$ python3 -q
>>> import numpy as np
>>> np.set_printoptions(precision=3, suppress=True, linewidth=140)
>>> rd = lambda a: np.round(a, 3) + 0
>>> mat = np.diag(np.array([4, -2]))
>>> print(mat)
[[ 4  0]
 [ 0 -2]]
>>> print(rd(np.sort(np.linalg.eigvals(mat).real)))
[-2.  4.]
>>> print(mat @ mat)
[[16  0]
 [ 0  4]]
>>> print((mat != 0).astype(int))
[[1 0]
 [0 1]]
>>> print((np.linalg.matrix_power((mat != 0) + (mat.T != 0) + np.eye(2), 2) > 0).astype(int))
[[1 0]
 [0 1]]
>>> print(rd(np.linalg.eigvals(mat)))
[ 4. -2.]
>>> print(np.einsum("ij,ji->", mat, mat))
20
>>> print(np.kron(np.eye(2, dtype=int), mat))
[[ 4  0  0  0]
 [ 0 -2  0  0]
 [ 0  0  4  0]
 [ 0  0  0 -2]]
>>> print(rd(np.linalg.det(2 * mat)), rd(np.linalg.det(mat)))
-32.0 -8.0
>>> print(rd(np.linalg.det(mat[::-1])))
8.0
>>> print(mat @ mat)
[[16  0]
 [ 0  4]]
>>> print([int(np.linalg.matrix_rank(np.linalg.matrix_power(mat, p))) for p in range(1, 3)])
[2, 2]
>>> print(mat.T @ mat)
[[16  0]
 [ 0  4]]
>>> F = np.cumsum(np.array([[1, 0, 0],
...     [3, 3, 1],
...     [3, 1, -3],
...     [-3, 1, 0],
...     [-3, 3, 1],
...     [0, 1, 2],
...     [-1, -3, 0],
...     [0, -2, 3],
...     [2, -1, 3],
...     [2, -1, -3],
...     [-2, -2, -3]]), axis=0)
>>> print(F)
[[ 1  0  0]
 [ 4  3  1]
 [ 7  4 -2]
 [ 4  5 -2]
 [ 1  8 -1]
 [ 1  9  1]
 [ 0  6  1]
 [ 0  4  4]
 [ 2  3  7]
 [ 4  2  4]
 [ 2  0  1]]
>>> gram = np.cov(F, rowvar=False)
>>> print(gram.shape)
(3, 3)
>>> proj = F @ np.linalg.solve(F.T @ F, F.T)
>>> print(rd(np.diag(proj)))
[0.013 0.152 0.552 0.247 0.339 0.373 0.197 0.221 0.532 0.31  0.063]
>>> print(np.trace(proj))
3.0
>>> print(np.linalg.matrix_rank(np.eye(11) - proj))
8
>>> M2 = F[0, 0] * F[1:] - np.outer(F[1:, 0], F[0])
>>> print(M2)
[[ 0  3  1]
 [ 0  4 -2]
 [ 0  5 -2]
 [ 0  8 -1]
 [ 0  9  1]
 [ 0  6  1]
 [ 0  4  4]
 [ 0  3  7]
 [ 0  2  4]
 [ 0  0  1]]
>>> print(np.linalg.matrix_rank(M2), np.linalg.matrix_rank(F))
2 3
>>> vec = np.array([2, -2, -1])
>>> target = F @ vec
>>> b, lr = np.zeros(3), 1 / np.linalg.norm(F, 2) ** 2
>>> for i in range(5):
...     b -= lr * F.T @ (F @ b - target)
...     if i % 1 == 0: print(i, round(np.linalg.norm(F @ b - target), 3))
... 
0 17.862
1 13.879
2 10.81
3 8.438
4 6.599
>>> print(rd(b))
[ 1.266 -1.682 -0.886]
>>> E = np.array([[1, 2, 1, 2, 1, 2],
...     [1, 2, 1, 2, 1, 2],
...     [2, 0, 2, 0, 2, 0],
...     [1, 2, 1, 2, 1, 2],
...     [1, 2, 1, 2, 1, 2],
...     [2, 0, 2, 0, 2, 0]])
>>> # column 2 repeats column 0
>>> q, Rm = np.linalg.qr(F)
>>> print(np.allclose(Rm.T @ Rm, F.T @ F))
True
>>> print(rd(abs(Rm[0, 0])), rd(np.linalg.norm(F[:, 0])))
10.392 10.392
>>> print(rd(Rm))
[[-10.392  -8.756  -1.347]
 [  0.     13.54    1.861]
 [  0.      0.      9.419]]
>>> print(q.shape, Rm.shape)
(11, 3) (3, 3)
>>> print(rd(np.abs(np.diag(Rm))))
[10.392 13.54   9.419]
